$ python -q
>>> import numpy as np
>>> from numpy import linalg as LA
>>> np.set_printoptions(precision=2, suppress=True, linewidth=160, legacy="1.25")
>>> def rnd(a):
...     return np.round(a, 2) + 0
... 
>>> F = np.load("a.npy")
>>> print(rnd(F))
[[ -0.85   3.18   2.89]
 [ -0.33   7.33   6.  ]
 [ -0.94   2.49   2.37]
 [  0.9   17.22  13.42]
 [ -1.44  -1.52  -0.64]
 [ -1.22   0.24   0.68]
 [ -1.9   -5.22  -3.42]
 [ -2.02  -6.17  -4.13]
 [ -1.54  -2.32  -1.24]
 [ -0.07   9.41   7.56]
 [ -1.19   0.5    0.87]
 [  1.99  25.92  19.94]
 [ -0.48   6.19   5.14]
 [ -1.76  -4.07  -2.55]
 [ -1.65  -3.19  -1.89]
 [ -1.     1.99   1.99]
 [ -0.2    8.39   6.79]
 [ -0.95   2.42   2.32]
 [ -2.8  -12.37  -8.78]
 [ -1.88  -5.06  -3.29]
 [ -1.59  -2.7   -1.53]]
>>> def softmax(z):
...     e = np.exp(z - z.max(axis=-1, keepdims=True))
...     return e / e.sum(axis=-1, keepdims=True)
... 
>>> print(rnd(softmax(10 * F[13])))
[1. 0. 0.]
>>> print(rnd(softmax(F[13])))
[0.64 0.06 0.29]
>>> print(rnd(softmax(F).sum(axis=1)))
[1. 1. 1. 1. 1. 1. 1. 1. 1. 1. 1. 1. 1. 1. 1. 1. 1. 1. 1. 1. 1.]
>>> scores = F @ F.T / np.sqrt(3)
>>> print(rnd(softmax(scores)[13] @ F))
[ -2.8  -12.37  -8.78]
>>> K = np.loadtxt("data.csv", delimiter=",")
>>> print(K)
[[ 8.13  5.34 10.17]
 [11.35  6.3   8.71]
 [10.68  6.33 11.07]
 [11.16  3.03 10.06]
 [10.95  4.76  9.98]
 [10.47  5.37 10.2 ]
 [ 9.99  5.47 10.12]
 [10.03  4.97 10.6 ]
 [ 9.15  5.51  9.64]
 [10.27  5.33 10.33]
 [10.35  4.12  9.03]
 [10.11  5.36  9.03]
 [11.35  5.67 10.87]
 [10.27  3.69  9.75]
 [ 8.54  4.1   9.21]
 [11.35  4.65 10.32]
 [ 7.83  4.75 10.28]
 [ 8.55  4.77  8.74]
 [10.32  4.4   9.82]
 [ 9.9   6.48  9.95]
 [ 8.27  4.82  9.59]
 [10.17  4.09 11.32]
 [ 8.12  6.35  8.91]]
>>> U, sv, VT = LA.svd(K)
>>> print(rnd(sv))
[71.46  4.58  3.57]
>>> A2 = U[:, :1] @ np.diag(sv[:1]) @ VT[:1]
>>> print(rnd(LA.norm(K - A2, 2)), rnd(sv[1]))
4.58 4.58
>>> print(rnd(LA.norm(K - A2) / LA.norm(K)))
0.08
>>> Xs = K - K.mean(axis=0)
>>> vecs = LA.svd(Xs)[2][:1]
>>> A2 = Xs - Xs @ vecs.T @ vecs
>>> print(rnd(A2.std(axis=0)))
[0.21 0.86 0.63]
>>> print(rnd(LA.norm(A2) / LA.norm(Xs)))
0.69
>>> print(LA.norm(A2, axis=1).round(6).argmax())
1
>>> print(rnd(np.diag(vecs.T @ vecs)))
[0.91 0.01 0.08]
>>> U, sv, VT = LA.svd(F)
>>> vecs = VT[:(sv > 1e-8).sum()]
>>> rng = np.random.default_rng(98336)
>>> vec = F[11] + 2 * F[5] + rng.integers(2) * np.eye(3)[1]
>>> print(rnd(vec))
[-0.45 26.39 21.3 ]
>>> print(rnd(LA.norm(vec - vecs.T @ vecs @ vec)))
0.0
>>> print(rnd(vecs.T @ vecs))
[[ 0.91  0.18 -0.22]
 [ 0.18  0.64  0.44]
 [-0.22  0.44  0.44]]
>>> A2 = np.array([[3, 0, 1], [-1, 2, -2], [3, 1, -3]])
>>> print(LA.matrix_rank(K @ A2))
3
>>> print(np.einsum("ij->j", K))
[227.31 115.66 227.7 ]
>>> print(LA.matrix_rank(np.vstack([K, A2.T])))
3
>>> M = np.load("sample19.npy")
>>> print(M)
[[ 0 -6 -6  0]
 [ 0  2  2  0]
 [ 0  4  4  0]]
>>> U, sv, VT = LA.svd(M, full_matrices=False)
>>> print(rnd(np.abs(VT[0])))
[0.   0.71 0.71 0.  ]
>>> print(rnd(sv / sv[0]))
[1. 0. 0.]
>>> print(np.abs(U[:, 0]).round(6).argmax())
0
>>> print(rnd(sv))
[10.58  0.    0.  ]
>>> print(rnd(U.T @ M @ VT.T))
[[10.58  0.    0.  ]
 [ 0.    0.    0.  ]
 [ 0.    0.    0.  ]]
>>> print(np.cumsum(sv ** 2) / np.sum(sv ** 2))
[1. 1. 1.]
>>> data = 0.9 ** np.abs(np.subtract.outer(np.arange(4), np.arange(4)))
>>> print(rnd(data))
[[1.   0.9  0.81 0.73]
 [0.9  1.   0.9  0.81]
 [0.81 0.9  1.   0.9 ]
 [0.73 0.81 0.9  1.  ]]
>>> w, vecs = LA.eigh(data)
>>> print(rnd(vecs @ np.diag(w) @ vecs.T))
[[1.   0.9  0.81 0.73]
 [0.9  1.   0.9  0.81]
 [0.81 0.9  1.   0.9 ]
 [0.73 0.81 0.9  1.  ]]
>>> print(rnd(LA.eigvalsh(data + -2 * np.eye(4))))
[-1.94 -1.9  -1.69  1.53]
>>> print(np.unique(w.round(6) + 0, return_counts=True)[1])
[1 1 1 1]
>>> print(rnd(w))
[0.06 0.1  0.31 3.53]
>>> feats = np.loadtxt("run14.csv", delimiter=",")
>>> print(feats)
[[ 0.93 -2.55  2.79]
 [ 5.79 -5.65  0.96]
 [-4.77  5.67 -1.94]
 [ 0.04 -0.03 -0.03]
 [ 2.15 -2.65  0.42]
 [ 4.89 -5.36  1.86]
 [ 6.78 -7.27  1.36]
 [ 3.23 -3.25  0.29]
 [ 4.86 -5.63  1.98]
 [ 0.96 -0.67 -0.39]
 [-4.62  4.77 -1.19]
 [ 1.16 -0.94 -0.35]
 [-1.62  0.9   1.35]
 [ 2.95 -3.93  2.29]
 [-4.36  3.92 -0.09]
 [ 1.   -0.85 -0.32]]
>>> A2 = np.c_[feats[:, :1] @ np.array([[-3]]), np.array([3, 4, 4, 3, 3, 8, 5, 7, 2, 9, 1, 9, 9, 8, 5, 1])]
>>> print(rnd(A2))
[[ -2.79   3.  ]
 [-17.37   4.  ]
 [ 14.31   4.  ]
 [ -0.12   3.  ]
 [ -6.45   3.  ]
 [-14.67   8.  ]
 [-20.34   5.  ]
 [ -9.69   7.  ]
 [-14.58   2.  ]
 [ -2.88   9.  ]
 [ 13.86   1.  ]
 [ -3.48   9.  ]
 [  4.86   9.  ]
 [ -8.85   8.  ]
 [ 13.08   5.  ]
 [ -3.     1.  ]]
>>> print(LA.matrix_rank(A2))
2
>>> print(rnd(LA.lstsq(feats, A2[:, 0])[0]))
[-3.  0.  0.]
>>> vec = np.array([-3, -3])
>>> rhs = A2 @ vec
>>> print(rnd(rhs))
[ -0.63  40.11 -54.93  -8.64  10.35  20.01  46.02   8.07  37.74 -18.36 -44.58 -16.56 -41.58   2.55 -54.24   6.  ]
>>> print(rnd(LA.lstsq(A2, rhs)[0]))
[-3. -3.]
>>> print(rnd(LA.pinv(A2) @ A2))
[[1. 0.]
 [0. 1.]]
>>> print(rnd(LA.solve(A2.T @ A2, A2.T @ rhs)))
[-3. -3.]
>>> rhs = rhs + 0.05 * rng.normal(size=16)
>>> print(rnd(rhs))
[ -0.64  40.21 -54.94  -8.71  10.4   20.07  45.98   8.15  37.89 -18.38 -44.6  -16.54 -41.57   2.56 -54.27   5.97]
>>> coef, *_ = LA.lstsq(A2, rhs)
>>> print([round(float(LA.norm(LA.solve(A2.T @ A2 + lam * np.eye(2), A2.T @ rhs))), 2) for lam in (0, 1, 10, 100)])
[4.24, 4.24, 4.17, 3.64]
>>> print(rnd(A2.T @ (rhs - A2 @ coef)))
[0. 0.]
>>> print(coef.round())
[-3. -3.]
>>> print(rnd(LA.norm(rhs - A2 @ coef)))
0.2
>>> print(rnd(coef))
[-3. -3.]
>>> vec = np.array([-7, 3, -1])
>>> rhs = feats @ vec
>>> print(rnd(LA.lstsq(feats, rhs)[0]))
[-7.  3. -1.]
>>> rhs = rhs + 0.05 * rng.normal(size=16)
>>> print(rnd(rhs))
[-17.   -58.47  52.3   -0.36 -23.46 -52.12 -70.62 -32.61 -52.88  -8.44  47.9  -10.61  12.67 -34.79  42.41  -9.16]
>>> coef, *_ = LA.lstsq(feats, rhs)
>>> print(rnd(feats.T @ (rhs - feats @ coef)))
[0. 0. 0.]
>>> print([round(float(LA.norm(LA.solve(feats.T @ feats + lam * np.eye(3), feats.T @ rhs))), 2) for lam in (0, 1, 10, 100)])
[7.7, 7.16, 6.94, 5.83]
>>> G = np.cov(feats, rowvar=False)
>>> print(np.argsort(-feats.std(axis=0).round(6), kind="stable"))
[1 0 2]
>>> print(rnd(np.corrcoef(feats.T)))
[[ 1.   -0.99  0.64]
 [-0.99  1.   -0.74]
 [ 0.64 -0.74  1.  ]]
>>> print(rnd(np.polyfit(feats[:, 2], feats[:, 1], 1)))
[-2.19 -0.24]
>>> print(rnd(LA.eigvalsh(G)[::-1]))
[28.74  1.    0.01]
>>> print(rnd(feats.std(axis=0)))
[3.51 3.74 1.27]
>>> print(rnd(np.corrcoef(feats[:, 2], feats[:, 1])[0, 1]))
-0.74
>>> m1 = np.loadtxt("out17.csv", delimiter=",")
>>> print(rnd(m1))
[[ 0.66  0.39  0.23  0.14]
 [ 0.39  0.55 -0.26 -0.16]
 [ 0.23 -0.26  0.84 -0.09]
 [ 0.14 -0.16 -0.09  0.95]]
>>> print(rnd(LA.norm(m1, 2) / LA.norm(m1)))
0.58
>>> print(np.argsort(-LA.norm(m1, axis=0).round(6), kind="stable")[:3])
[3 2 0]
>>> print(LA.cond(m1) > 100)
True
>>> A = np.load("w.npy")
>>> print(A)
[[-0.83  0.88 -1.55]
 [-1.98  2.35 -3.38]
 [-0.31  0.98 -1.26]
 [-2.66  2.63 -2.9 ]
 [ 3.65 -3.58  5.41]
 [ 2.8  -2.97  4.12]
 [ 0.69 -0.96  1.08]
 [ 1.99 -2.99  4.09]
 [-4.6   5.54 -6.88]
 [ 0.25 -0.6   1.11]
 [-2.5   3.39 -4.07]
 [ 2.45 -3.23  4.53]]
>>> hat = A @ LA.solve(A.T @ A, A.T)
>>> print(rnd(hat @ A[:, 1]))
[ 0.88  2.35  0.98  2.63 -3.58 -2.97 -0.96 -2.99  5.54 -0.6   3.39 -3.23]
>>> print(np.allclose(hat @ hat, hat))
True
>>> print(rnd(np.trace(hat)))
3.0
>>> print(rnd(hat))
[[ 0.1   0.09 -0.01 -0.1  -0.2  -0.08  0.04 -0.05 -0.05 -0.07 -0.07 -0.09]
 [ 0.09  0.1   0.03 -0.05 -0.19 -0.1   0.01 -0.11  0.06 -0.07  0.02 -0.13]
 [-0.01  0.03  0.18 -0.15  0.16  0.07 -0.04 -0.21  0.06 -0.1   0.14 -0.13]
 [-0.1  -0.05 -0.15  0.47 -0.06 -0.11 -0.06  0.17  0.31  0.21  0.13  0.12]
 [-0.2  -0.19  0.16 -0.06  0.61  0.29 -0.07 -0.03 -0.03  0.04  0.15  0.12]
 [-0.08 -0.1   0.07 -0.11  0.29  0.17 -0.01  0.01 -0.12  0.    0.    0.07]
 [ 0.04  0.01 -0.04 -0.06 -0.07 -0.01  0.04  0.04 -0.1  -0.01 -0.1   0.02]
 [-0.05 -0.11 -0.21  0.17 -0.03  0.01  0.04  0.3  -0.12  0.16 -0.17  0.23]
 [-0.05  0.06  0.06  0.31 -0.03 -0.12 -0.1  -0.12  0.43  0.06  0.29 -0.11]
 [-0.07 -0.07 -0.1   0.21  0.04  0.   -0.01  0.16  0.06  0.13  0.    0.13]
 [-0.07  0.02  0.14  0.13  0.15  0.   -0.1  -0.17  0.29  0.    0.27 -0.1 ]
 [-0.09 -0.13 -0.13  0.12  0.12  0.07  0.02  0.23 -0.11  0.13 -0.1   0.21]]
>>> Xs = (A - A.mean(axis=0)) / A.std(axis=0)
>>> print(np.argwhere(np.abs(Xs) > 2))
[]
>>> print(Xs.std(axis=0))
[1. 1. 1.]
>>> coef = LA.lstsq(np.delete(Xs, 0, axis=1), Xs[:, 0])[0]
>>> print(np.abs(coef).argmax())
0
>>> print(rnd(LA.norm(A) ** 2 / LA.norm(A, 2) ** 2))
1.01
>>> print(rnd(A[9] @ A[5]))
7.06
>>> print(rnd(LA.norm(A, 1)), rnd(LA.norm(A, np.inf)))
40.38 17.02
>>> print(rnd(LA.norm(A[9], 1)), rnd(LA.norm(A[9], np.inf)))
1.96 1.11
>>> A2 = np.c_[A[:, :2] @ np.array([[-3, 2], [1, -1]]), np.array([0, 2, 2, 1, 2, 2, 2, 1, 1, 0, 2, 2])]
>>> print(rnd(A2))
[[  3.37  -2.54   0.  ]
 [  8.29  -6.31   2.  ]
 [  1.91  -1.6    2.  ]
 [ 10.61  -7.95   1.  ]
 [-14.53  10.88   2.  ]
 [-11.37   8.57   2.  ]
 [ -3.03   2.34   2.  ]
 [ -8.96   6.97   1.  ]
 [ 19.34 -14.74   1.  ]
 [ -1.35   1.1    0.  ]
 [ 10.89  -8.39   2.  ]
 [-10.58   8.13   2.  ]]
>>> print(LA.matrix_rank(A2))
3
